% ipython --no-banner

In [1]: import numpy as np

In [2]: from numpy import linalg as LA

In [3]: np.set_printoptions(precision=2, suppress=True, linewidth=200)

In [4]: O, _ = LA.qr(np.array([[0.6, 1.0], [0.4, 0.4]]))

In [5]: V, _ = LA.qr(np.array([[0.9, 1.1, 0.5, 1.1],
   ...:     [1.5, -0.6, 0.2, 0.7],
   ...:     [-1.2, 2.4, -1.9, 1.8],
   ...:     [-1.9, 0.0, -0.4, -0.3]]))

In [6]: sv = 20 * 0.2 ** np.arange(2)

In [7]: m1 = O[:, :2] * sv @ V[:2]

In [8]: m1
Out[8]: 
array([[  6.43,  -9.22, -10.35,  -6.95],
       [  1.75,  -6.31,  -9.45,  -1.44]])

In [9]: A2 = m1 / np.sqrt((m1 ** 2).mean(axis=1, keepdims=True))

In [10]: LA.norm(A2, axis=1)
Out[10]: array([2., 2.])

In [11]: m1 - m1.mean(axis=1, keepdims=True)
Out[11]: 
array([[11.45, -4.2 , -5.33, -1.93],
       [ 5.61, -2.45, -5.59,  2.42]])

In [12]: LA.matrix_rank(A2) == LA.matrix_rank(m1)
Out[12]: np.True_

In [13]: M = np.array([[-4, 0, 0, 0], [0, -2, 0, 0], [0, 0, -5, 0], [0, 0, 0, 0]])

In [14]: LA.matrix_power(M - np.diag(np.diag(M)), 4)
Out[14]: 
array([[0, 0, 0, 0],
       [0, 0, 0, 0],
       [0, 0, 0, 0],
       [0, 0, 0, 0]])

In [15]: K = np.load("w.npy")

In [16]: K
Out[16]: 
array([[ -3,  -3,  -3,  -3],
       [ -3,  -6,  -6,  -6],
       [ -3,  -6,  -9,  -9],
       [ -3,  -6,  -9, -12]])

In [17]: np.all(LA.eigvalsh(K) > 0)
Out[17]: np.False_

In [18]: [round(float(LA.det(K[:i, :i])), 2) + 0 for i in range(1, 5)]
Out[18]: [-3.0, 9.0, -27.0, 81.0]
